% python3 -q
>>> import numpy as np
>>> np.set_printoptions(precision=2, suppress=True, linewidth=160)
>>> arr = np.loadtxt("x.csv", delimiter=",")
>>> arr
array([[-1.,  4., -1.,  3., -5., -4., -1.,  4.,  3., -3., -3., -2.,  0.],
       [ 0., -1.,  4., -1.,  3., -5., -4., -1.,  4.,  3., -3., -3., -2.],
       [-2.,  0., -1.,  4., -1.,  3., -5., -4., -1.,  4.,  3., -3., -3.],
       [-3., -2.,  0., -1.,  4., -1.,  3., -5., -4., -1.,  4.,  3., -3.],
       [-3., -3., -2.,  0., -1.,  4., -1.,  3., -5., -4., -1.,  4.,  3.],
       [ 3., -3., -3., -2.,  0., -1.,  4., -1.,  3., -5., -4., -1.,  4.],
       [ 4.,  3., -3., -3., -2.,  0., -1.,  4., -1.,  3., -5., -4., -1.],
       [-1.,  4.,  3., -3., -3., -2.,  0., -1.,  4., -1.,  3., -5., -4.],
       [-4., -1.,  4.,  3., -3., -3., -2.,  0., -1.,  4., -1.,  3., -5.],
       [-5., -4., -1.,  4.,  3., -3., -3., -2.,  0., -1.,  4., -1.,  3.],
       [ 3., -5., -4., -1.,  4.,  3., -3., -3., -2.,  0., -1.,  4., -1.],
       [-1.,  3., -5., -4., -1.,  4.,  3., -3., -3., -2.,  0., -1.,  4.],
       [ 4., -1.,  3., -5., -4., -1.,  4.,  3., -3., -3., -2.,  0., -1.]])
>>> arr @ np.ones(13)
array([-6., -6., -6., -6., -6., -6., -6., -6., -6., -6., -6., -6., -6.])
>>> np.sort(np.abs(np.fft.fft(arr[0]))), np.sort(np.linalg.svd(arr, compute_uv=False))
(array([ 1.77,  1.77,  4.37,  4.37,  5.84,  5.84,  6.  , 12.14, 12.14, 12.24, 12.24, 19.55, 19.55]), array([ 1.77,  1.77,  4.37,  4.37,  5.84,  5.84,  6.  , 12.14, 12.14, 12.24, 12.24, 19.55, 19.55]))
>>> np.fft.fft(arr[0])
array([ -6.   +0.j  ,   1.51 -0.93j,  10.86-16.26j,  -7.5  +9.55j,   1.54 -4.09j,   1.46 -5.65j, -11.37 -4.54j, -11.37 +4.54j,   1.46 +5.65j,   1.54 +4.09j,
        -7.5  -9.55j,  10.86+16.26j,   1.51 +0.93j])
>>> (arr @ arr)[0]
array([-15.,  44.,  92.,  -7.,  -3., -63.,  -5., -17.,  41.,  60.,  26., -28., -89.])
>>> np.allclose(arr @ arr.T, arr.T @ arr)
True
>>> arr @ (-1.0) ** np.arange(13)
array([-10.,  10., -14.,   8., -14.,  20., -12.,  10., -18.,   8.,  -2.,   0.,   8.])
>>> round(float(np.linalg.norm(arr, 2)), 2)
19.55
>>> round(np.linalg.norm(arr[5] - arr[1]), 2)
np.float64(16.06)
>>> round(float(np.linalg.norm(arr, "nuc")), 2)
117.85
>>> np.round(np.linalg.norm(arr) ** 2 / np.linalg.norm(arr, 2) ** 2, 2)
np.float64(3.94)
>>> gram = arr.T @ arr
>>> np.diag(gram)
array([116., 116., 116., 116., 116., 116., 116., 116., 116., 116., 116., 116., 116.])
>>> np.linalg.svd(arr, compute_uv=False) ** 2
array([382.38, 382.38, 149.81, 149.81, 147.43, 147.43,  36.  ,  34.11,  34.11,  19.12,  19.12,   3.14,   3.14])
>>> np.linalg.eigvalsh(gram)[::-1]
array([382.38, 382.38, 149.81, 149.81, 147.43, 147.43,  36.  ,  34.11,  34.11,  19.12,  19.12,   3.14,   3.14])
>>> M = np.load("test9.npy")
>>> M
array([[ -0.1,  -1.1,  -0.2,   1.2,  -1. ,   1.2,  -0.6,   0.8,   0.2,  -1.7,   0.4,   0.7,   7. ],
       [  0. ,   0.5,  -1.4,   0.2,   0.3,   0.3,  -1.2,  -1.1,   0.3,   1.5,  -0.3,  -1.9,   8. ],
       [ -0.3,   1. ,   0.5,   0.6,   0.5,   0.4,   0.9,   0. ,   0.6,   0.7,  -0.7,   0.4,  12. ],
       [ -0.4,   1.2,   0.3,  -0.8,  -1. ,   1.1,   0.1,   2.4,   0.6,  -0.8,  -0.9,   0.2, -17. ],
       [  1. ,   1. ,  -2.2,  -1.4,  -0.9,   0.3,  -0.3,   0.1,   0.2,  -1.2,   0.3,  -0.7,  15. ],
       [ -0.2,   0.4,   0.4,   0.5,   0.7,   1.5,   0.8,   0.4,   0.3,  -1.7,   0.8,  -0.1,   1. ],
       [  0.5,   0.3,   0.7,   0.5,  -0.1,   0.3,  -0.8,   0.8,  -2.9,  -1.2,  -0.3,   1. ,  -8. ],
       [ -0.9,   0.4,  -0.1,  -1.9,  -0.5,  -0.5,  -0.7,  -1.1,   0.9,  -0.7,  -2.1,  -1.3,   6. ],
       [ -2.5,   0.6,   0.2,   0.9,  -0.4,  -0.8,   1.5,   1.3,  -0.1,   1. ,  -0.5,   2.7, -13. ],
       [  1.3,   0.6,  -0.6,  -0.6,   0.7,  -0.5,  -0.9,  -0.1,  -0.9,   0.5,   0.2,   0.1,  -1. ],
       [  0.9,   2. ,   0.4,   0.6,  -0.3,  -0.2,  -0.5,   0.5,   0.7,   1.4,   0.4,   1.1,  -3. ],
       [ -0.6,   0. ,   0.3,   0.3,   0.2,  -0.3,  -0.4,   0.6,   0.3,   0.2,  -1. ,   1.9,  -1. ],
       [ -1.5,   2.3,   1.9,   0.6,   0.3,  -1. ,   0.3,   1. ,  -0.4,   0.2,  -0.5,  -0.4,  -2. ],
       [  0.1,   0.2,  -1.8,   0.6,  -1.6,   0.9,   1.1,   2.7,  -0.6,  -0.5,   0.5,  -0.8, -14. ]])
>>> # column 12 dominates
>>> gram = M.T @ M
>>> np.linalg.matrix_rank(gram)
np.int64(13)
>>> np.trace(gram), np.round((M ** 2).sum(), 2)
(np.float64(1409.87), np.float64(1409.87))
>>> (M @ M.T).shape
(14, 14)
>>> x = np.array([-3, -1, 3, 0, 0, 1, -3, 2, -3, -1, 1, -1, -2])
>>> y = M @ x
>>> np.round(np.linalg.lstsq(M, y)[0], 2) + 0
array([-3., -1.,  3.,  0.,  0.,  1., -3.,  2., -3., -1.,  1., -1., -2.])
>>> y
array([ -7.8, -19.8, -28.5,  38.4, -37.6,   1. ,  29.2, -13.4,  26.9,   0. ,   0.6,   2.8,  12.9,  28.7])
>>> np.round(np.linalg.solve(M.T @ M, M.T @ y), 2) + 0
array([-3., -1.,  3.,  0.,  0.,  1., -3.,  2., -3., -1.,  1., -1., -2.])
>>> rng = np.random.default_rng(517109)
>>> y = y + 0.02 * rng.normal(size=14)
>>> y
array([ -7.81, -19.79, -28.53,  38.4 , -37.61,   0.96,  29.2 , -13.39,  26.88,   0.02,   0.62,   2.8 ,  12.88,  28.71])
>>> b, *_ = np.linalg.lstsq(M, y)
>>> round(float(np.linalg.norm(y - M @ b)), 2)
0.0
>>> np.round(M.T @ (y - M @ b), 2) + 0
array([0., 0., 0., 0., 0., 0., 0., 0., 0., 0., 0., 0., 0.])
>>> [round(float(np.linalg.norm(np.linalg.solve(M.T @ M + lam * np.eye(13), M.T @ y))), 2) for lam in (0, 1, 10, 100)]
[6.98, 5.37, 3.56, 2.19]
>>> mat = np.load("layer13.npy")
>>> mat
array([[ 1.  ,  0.  ,  0.  ,  0.  ,  0.  ,  0.  ,  0.  ,  0.  ,  0.  ,  0.  ,  0.  ,  0.  ,  0.  ],
       [ 0.  ,  1.  ,  0.  ,  0.  ,  0.  ,  0.  ,  0.  ,  0.  ,  0.  ,  0.  ,  0.  ,  0.  ,  0.  ],
       [ 0.  ,  0.  ,  1.  ,  0.  ,  0.  ,  0.  ,  0.  ,  0.  ,  0.  ,  0.  ,  0.  ,  0.  ,  0.  ],
       [ 0.  ,  0.  ,  0.  ,  1.  ,  0.  ,  0.  ,  0.  ,  0.  ,  0.  ,  0.  ,  0.  ,  0.  ,  0.  ],
       [ 0.  ,  0.  ,  0.  ,  0.  ,  1.  ,  0.  ,  0.  ,  0.  ,  0.  ,  0.  ,  0.  ,  0.  ,  0.  ],
       [ 0.  ,  0.  ,  0.  ,  0.  ,  0.  ,  1.  ,  0.  ,  0.  ,  0.  ,  0.  ,  0.  ,  0.  ,  0.  ],
       [ 0.  ,  0.  ,  0.  ,  0.  ,  0.  ,  0.  ,  1.  ,  0.  ,  0.  ,  0.  ,  0.  ,  0.  ,  0.  ],
       [ 0.  ,  0.  ,  0.  ,  0.  ,  0.  ,  0.  ,  0.  ,  1.  ,  0.  ,  0.  ,  0.  ,  0.  ,  0.  ],
       [ 0.  ,  0.  ,  0.  ,  0.  ,  0.  ,  0.  ,  0.  ,  0.  ,  0.81,  0.  ,  0.  ,  0.  , -0.59],
       [ 0.  ,  0.  ,  0.  ,  0.  ,  0.  ,  0.  ,  0.  ,  0.  ,  0.  ,  1.  ,  0.  ,  0.  ,  0.  ],
       [ 0.  ,  0.  ,  0.  ,  0.  ,  0.  ,  0.  ,  0.  ,  0.  ,  0.  ,  0.  ,  1.  ,  0.  ,  0.  ],
       [ 0.  ,  0.  ,  0.  ,  0.  ,  0.  ,  0.  ,  0.  ,  0.  ,  0.  ,  0.  ,  0.  ,  1.  ,  0.  ],
       [ 0.  ,  0.  ,  0.  ,  0.  ,  0.  ,  0.  ,  0.  ,  0.  ,  0.59,  0.  ,  0.  ,  0.  ,  0.81]])
>>> M2 = np.linalg.invert(mat)
Traceback (most recent call last):
  File "<python-input-39>", line 1, in <module>
    M2 = np.linalg.invert(mat)
         ^^^^^^^^^^^^^^^^
AttributeError: module 'numpy.linalg' has no attribute 'invert'
>>> M2 = np.linalg.inv(mat)
>>> round(np.linalg.det(mat) * np.linalg.det(M2), 2)
np.float64(1.0)
>>> np.allclose(M2, mat.T)
True
>>> round(np.linalg.cond(mat), 2)
np.float64(1.0)
